$ python3 -q
>>> import numpy as np
>>> np.set_printoptions(suppress=True, linewidth=120)
>>> def rd(a):
...     return np.round(a, 2) + 0
... 
>>> W0 = np.arange(35).reshape(5, 7) + 5
>>> W0
array([[ 5,  6,  7,  8,  9, 10, 11],
       [12, 13, 14, 15, 16, 17, 18],
       [19, 20, 21, 22, 23, 24, 25],
       [26, 27, 28, 29, 30, 31, 32],
       [33, 34, 35, 36, 37, 38, 39]])
>>> other = W0 / np.linalg.norm(W0, axis=1, keepdims=True)
>>> cov = other @ other.T
>>> rd(cov)
array([[1.  , 0.99, 0.99, 0.98, 0.98],
       [0.99, 1.  , 1.  , 1.  , 1.  ],
       [0.99, 1.  , 1.  , 1.  , 1.  ],
       [0.98, 1.  , 1.  , 1.  , 1.  ],
       [0.98, 1.  , 1.  , 1.  , 1.  ]])
>>> rd(np.linalg.norm(other, axis=1))
array([1., 1., 1., 1., 1.])
>>> evals, evecs = np.linalg.eigh(cov)
>>> vec = np.array([5, 3, 0, 0, 4])
>>> rd(np.abs(cov).sum(axis=1).max()), rd(np.abs(evals).max())
(np.float64(4.99), np.float64(4.98))
>>> rd(vec @ cov @ vec / (vec @ vec)), rd(evals[0]), rd(evals[-1])
(np.float64(2.86), np.float64(0.0), np.float64(4.98))
>>> rd(vec @ cov @ vec)
np.float64(143.02)
>>> (np.sign(evecs[:, -1].round(6)) == np.sign(evecs[0, -1].round(6))).astype(int)
array([1, 1, 1, 1, 1])
>>> rd(evecs * np.abs(evals) @ evecs.T)
array([[1.  , 0.99, 0.99, 0.98, 0.98],
       [0.99, 1.  , 1.  , 1.  , 1.  ],
       [0.99, 1.  , 1.  , 1.  , 1.  ],
       [0.98, 1.  , 1.  , 1.  , 1.  ],
       [0.98, 1.  , 1.  , 1.  , 1.  ]])
